>>> import numpy as np
>>> from numpy import linalg as LA
>>> np.set_printoptions(suppress=True, linewidth=200)
>>> A = np.load("sample9.npy")
>>> A
array([[4, 3, 6, 3, 4, 5, 3, 8, 4, 0],
       [2, 4, 5, 2, 2, 5, 6, 3, 3, 1],
       [1, 3, 2, 1, 1, 0, 3, 0, 0, 1],
       [2, 6, 2, 0, 3, 6, 5, 1, 2, 0],
       [0, 0, 0, 0, 0, 0, 0, 0, 0, 0],
       [1, 4, 4, 0, 4, 5, 3, 3, 1, 0],
       [2, 4, 4, 1, 2, 2, 3, 3, 0, 1],
       [0, 0, 0, 0, 0, 0, 0, 0, 0, 0],
       [1, 3, 3, 1, 0, 3, 3, 1, 5, 3],
       [6, 6, 6, 5, 4, 3, 5, 4, 4, 3],
       [3, 9, 4, 1, 4, 6, 8, 1, 2, 1],
       [0, 3, 2, 0, 3, 3, 3, 0, 1, 0],
       [1, 3, 2, 1, 1, 0, 3, 0, 0, 1],
       [6, 6, 6, 3, 4, 8, 5, 9, 5, 0],
       [3, 5, 6, 4, 5, 8, 8, 5, 5, 0]])
>>> out = np.array([[0, -3, -3],
...     [3, -3, 2],
...     [1, 1, -2],
...     [-3, 2, -3],
...     [0, -3, -1],
...     [-2, 3, -1],
...     [1, -1, 3],
...     [3, 3, 2],
...     [-2, 2, 0],
...     [1, 1, 2]])
>>> np.einsum("ik,kj->ji", A, out)
array([[ 15,  11,  12,  12,   0,  16,  22,   0,   2,  15,  24,   6,  12,  21,   6],
       [ 23,  10, -13, -11,   0,   0,  -5,   0,  15,  -5, -24,  -8, -13,  20,  16],
       [-11,   5,   6,  10,   0,   3,   4,   0,   8, -11,  16,   5,   6,  -6,  -2]])
>>> out.T @ A.T
array([[ 15,  11,  12,  12,   0,  16,  22,   0,   2,  15,  24,   6,  12,  21,   6],
       [ 23,  10, -13, -11,   0,   0,  -5,   0,  15,  -5, -24,  -8, -13,  20,  16],
       [-11,   5,   6,  10,   0,   3,   4,   0,   8, -11,  16,   5,   6,  -6,  -2]])
>>> out @ A
Traceback (most recent call last):
  File "<python-input-8>", line 1, in <module>
    out @ A
    ~~~~^~~
ValueError: matmul: Input operand 1 has a mismatch in its core dimension 0, with gufunc signature (n?,k),(k,m?)->(n?,m?) (size 15 is different from 3)
>>> r = LA.matrix_rank(A)
>>> r
np.int64(9)
>>> null = LA.svd(A)[2][r:].T
>>> null.shape
(10, 1)
>>> LA.matrix_rank(A.T @ A), LA.matrix_rank(A @ A.T)
(np.int64(9), np.int64(9))
>>> [int(LA.matrix_rank(A[:, :j + 1])) for j in range(10)]
[1, 2, 3, 4, 5, 6, 7, 8, 9, 9]
>>> [int(LA.matrix_rank(A[:i])) for i in range(1, len(A) + 1)]
[1, 2, 3, 4, 4, 5, 6, 6, 7, 8, 8, 8, 8, 8, 9]
>>> np.round(null[:, 0] / null[np.abs(null[:, 0]).round(6).argmax(), 0], 1)
array([ 0.3, -0.7, -0.7, -0.7,  0.6, -0.1,  0.8,  0.5, -0.2,  1. ])
>>> np.round(null @ null.T, 1) + 0
array([[ 0. , -0.1, -0.1, -0.1,  0. ,  0. ,  0.1,  0. ,  0. ,  0.1],
       [-0.1,  0.1,  0.1,  0.1, -0.1,  0. , -0.1, -0.1,  0. , -0.2],
       [-0.1,  0.1,  0.1,  0.1, -0.1,  0. , -0.1, -0.1,  0. , -0.2],
       [-0.1,  0.1,  0.1,  0.1, -0.1,  0. , -0.1, -0.1,  0. , -0.2],
       [ 0. , -0.1, -0.1, -0.1,  0.1,  0. ,  0.1,  0.1,  0. ,  0.2],
       [ 0. ,  0. ,  0. ,  0. ,  0. ,  0. ,  0. ,  0. ,  0. ,  0. ],
       [ 0.1, -0.1, -0.1, -0.1,  0.1,  0. ,  0.2,  0.1,  0. ,  0.2],
       [ 0. , -0.1, -0.1, -0.1,  0.1,  0. ,  0.1,  0.1,  0. ,  0.1],
       [ 0. ,  0. ,  0. ,  0. ,  0. ,  0. ,  0. ,  0. ,  0. ,  0. ],
       [ 0.1, -0.2, -0.2, -0.2,  0.2,  0. ,  0.2,  0.1,  0. ,  0.3]])
>>> np.round(A @ null, 1) + 0
array([[0.],
       [0.],
       [0.],
       [0.],
       [0.],
       [0.],
       [0.],
       [0.],
       [0.],
       [0.],
       [0.],
       [0.],
       [0.],
       [0.],
       [0.]])
